% python3 -q
>>> import numpy as np
>>> from numpy import linalg as LA
>>> np.set_printoptions(precision=1, suppress=True, linewidth=120)
>>> data = np.load("w.npy")
>>> data
array([[ 0, -3,  2, -3, -3,  1],
       [ 1,  1, -3, -1,  2,  1],
       [ 1,  0, -2, -3,  1, -1],
       [-2,  1, -1,  1,  2, -2],
       [ 1, -3, -1, -2,  1,  2],
       [-2, -2, -2,  2,  3,  2]])
>>> x0 = np.array([1, 3, 2, 0, 3, 2])
>>> h = np.maximum(data @ x0, 0)
>>> np.tanh(data @ x0)
array([-1. ,  1. , -1. ,  0.8, -1. ,  0.8])
>>> h
array([0, 6, 0, 1, 0, 1])
>>> data * (h > 1e-9)[:, None]
array([[ 0,  0,  0,  0,  0,  0],
       [ 1,  1, -3, -1,  2,  1],
       [ 0,  0,  0,  0,  0,  0],
       [-2,  1, -1,  1,  2, -2],
       [ 0,  0,  0,  0,  0,  0],
       [-2, -2, -2,  2,  3,  2]])
>>> out = data / np.sqrt((data ** 2).mean(axis=1, keepdims=True))
>>> LA.norm(out, axis=1)
array([2.4, 2.4, 2.4, 2.4, 2.4, 2.4])
>>> LA.matrix_rank(out) == LA.matrix_rank(data)
np.True_
>>> out[2]
array([ 0.6,  0. , -1.2, -1.8,  0.6, -0.6])
>>> O, vecs = LA.qr(data[:, :4])[0], LA.qr(data[:, 4:])[0]
>>> sig = LA.svd(O.T @ vecs, compute_uv=False)
>>> np.round(LA.norm(O @ O.T - vecs @ vecs.T, 2), 1)
np.float64(1.0)
>>> (sig > 0.9).sum()
np.int64(2)
>>> left, sig, Vt = LA.svd(data, full_matrices=False)
>>> np.abs(Vt[0])
array([0.2, 0.3, 0.5, 0.5, 0.6, 0.1])
>>> np.allclose(left * sig @ Vt, data)
True
>>> np.round(left.T @ data @ Vt.T, 1) + 0
array([[7.5, 0. , 0. , 0. , 0. , 0. ],
       [0. , 6.3, 0. , 0. , 0. , 0. ],
       [0. , 0. , 5. , 0. , 0. , 0. ],
       [0. , 0. , 0. , 2.8, 0. , 0. ],
       [0. , 0. , 0. , 0. , 1. , 0. ],
       [0. , 0. , 0. , 0. , 0. , 0.2]])
>>> round(float(np.sqrt((sig ** 2).sum())), 1), round(LA.norm(data), 1)
(11.4, np.float64(11.4))
>>> np.cumsum(sig ** 2) / np.sum(sig ** 2)
array([0.4, 0.7, 0.9, 1. , 1. , 1. ])
>>> rng = np.random.default_rng(47)
>>> z = rng.permutation(6)
>>> out = data[:, z] * rng.choice([-1, 1], 6)
>>> out
array([[-1,  0,  2,  3,  3, -3],
       [-1, -1, -3, -2, -1, -1],
       [ 1, -1, -2, -1,  0, -3],
       [ 2,  2, -1, -2, -1,  1],
       [-2, -1, -1, -1,  3, -2],
       [-2,  2, -2, -3,  2,  2]])
>>> left, _, Vt = LA.svd(data.T @ out)
>>> z
array([5, 0, 2, 4, 1, 3])
>>> np.round(LA.lstsq(data, out)[0], 1) + 0
array([[ 0., -1.,  0.,  0.,  0.,  0.],
       [ 0.,  0.,  0.,  0., -1.,  0.],
       [ 0.,  0.,  1.,  0.,  0.,  0.],
       [ 0.,  0.,  0.,  0.,  0.,  1.],
       [ 0.,  0.,  0., -1.,  0.,  0.],
       [-1.,  0.,  0.,  0.,  0.,  0.]])
>>> np.round(left @ Vt, 1) + 0
array([[ 0., -1.,  0.,  0.,  0.,  0.],
       [ 0.,  0.,  0.,  0., -1.,  0.],
       [ 0.,  0.,  1.,  0.,  0.,  0.],
       [ 0.,  0.,  0.,  0.,  0.,  1.],
       [ 0.,  0.,  0., -1.,  0.,  0.],
       [-1.,  0.,  0.,  0.,  0.,  0.]])
>>> m1 = np.loadtxt("x.csv", delimiter=",")
>>> m1
array([[-2. , -0.8, -1.7,  0. ],
       [ 0.9,  1.6, -1.2, -2.2],
       [ 0.7,  0.9, -0.8,  1.7],
       [ 2.2, -0.5, -1. , -0.6],
       [-1.2,  1.4, -0.5, -1. ],
       [ 0.5,  1.1, -0.5,  0.4]])
>>> P = m1 @ LA.solve(m1.T @ m1, m1.T)
>>> np.allclose(P @ P, P)
True
>>> np.round((np.eye(6) - P) @ m1, 1) + 0
array([[0., 0., 0., 0.],
       [0., 0., 0., 0.],
       [0., 0., 0., 0.],
       [0., 0., 0., 0.],
       [0., 0., 0., 0.],
       [0., 0., 0., 0.]])
>>> round(np.trace(P), 1)
np.float64(4.0)
>>> np.diag(P)
array([1. , 0.7, 0.8, 0.8, 0.5, 0.3])
>>> np.round(LA.eigvalsh(P), 1) + 0
array([0., 0., 1., 1., 1., 1.])
>>> x0 = np.array([0, -2, 0, -2])
>>> y = m1 @ x0
>>> np.round(LA.solve(m1.T @ m1, m1.T @ y), 1) + 0
array([ 0., -2.,  0., -2.])
>>> np.round(LA.pinv(m1) @ m1, 1) + 0
array([[1., 0., 0., 0.],
       [0., 1., 0., 0.],
       [0., 0., 1., 0.],
       [0., 0., 0., 1.]])
>>> y
array([ 1.6,  1.2, -5.2,  2.2, -0.8, -3. ])
>>> y = y + 0.1 * rng.normal(size=6)
>>> y
array([ 1.6,  1.2, -5.3,  2.2, -0.7, -3. ])
>>> coef, *_ = LA.lstsq(m1, y)
>>> np.round(LA.norm(y - m1 @ coef), 1)
np.float64(0.1)
>>> coef.round(1) + 0
array([ 0., -2.,  0., -2.])
>>> X = np.loadtxt("mat.csv", delimiter=",")
>>> X
array([[ 0.,  0., -2.],
       [ 0.,  0.,  2.],
       [-2.,  2.,  0.]])
>>> # looks like rank 2
>>> try:
...     LA.inv(X)
... except LA.LinAlgError as e:
...     print(repr(e))
... 
LinAlgError('Singular matrix')
>>> X @ LA.pinv(X) @ X
array([[ 0.,  0., -2.],
       [ 0.,  0.,  2.],
       [-2.,  2.,  0.]])
>>> np.abs(np.diag(LA.qr(X)[1])) > 1e-9
array([ True, False,  True])
>>> LA.lstsq(X[:-1].T, X[-1])[2]
np.int32(1)
>>> np.allclose(X[:-1].T @ LA.lstsq(X[:-1].T, X[-1])[0], X[-1])
False
>>> np.unique(X.round(6), axis=0).shape
(3, 3)
>>> round(float(np.trace(LA.pinv(X) @ X)), 1)
2.0
>>> np.argsort(-LA.norm(X, axis=0).round(6), kind="stable")[:3]
array([2, 0, 1])
>>> LA.cond(X) > 100
np.True_
>>> [round(float(x), 1) for x in LA.svd(X, compute_uv=False)[:3]]
[2.8, 2.8, 0.0]
>>> rk = LA.matrix_rank(X)
>>> rk
np.int64(2)
>>> N = LA.svd(X)[2][rk:].T
>>> N.shape
(3, 1)
>>> N[:, 0] / N[np.abs(N[:, 0]).round(6).argmax(), 0]
array([ 1.,  1., -0.])
>>> X @ N
array([[0.],
       [0.],
       [0.]])
>>> W0 = np.load("case15.npy")
>>> W0
array([[ 25.3,   2. ,  11.5,  -8.2],
       [ -6.2,  -4.3,  30.9,  16.6],
       [  1.6,  -4.7,  -5. ,  -5.7],
       [-13.1,   5.1,   7.4,   0.1],
       [ 21.5,  -3.7,  -3.9,   1.5],
       [-27. ,   2.9,  12. ,  -8.9],
       [  0. ,  -0.4,  -8.2,  -8.2],
       [ 10.1,   0.7, -11.2,  -3.8],
       [ 28.9,  -5.9,  -9.1,  -5.1],
       [  9.7,  -9.3,  -4.1,  -5.8],
       [ -5. ,   5.4,   2.1,  -4. ],
       [ 40.3,   0. ,  -7.5,   2.4],
       [ 18.6,   9.9,   7.3, -11.3],
       [ 17. ,   4.9,  -1.3, -25.4],
       [ 11.3,  -4.5,   9.5,  21.1],
       [ -5.9,  -6. , -13.2, -17.1]])
>>> cov = W0.T @ W0
>>> LA.matrix_rank(cov)
np.int64(4)
>>> LA.eigvalsh(cov)[::-1]
array([5839.7, 2650. , 1280.4,  302.5])
>>> round(float(np.trace(cov)), 1), round((W0 ** 2).sum(), 1)
(10072.7, np.float64(10072.7))
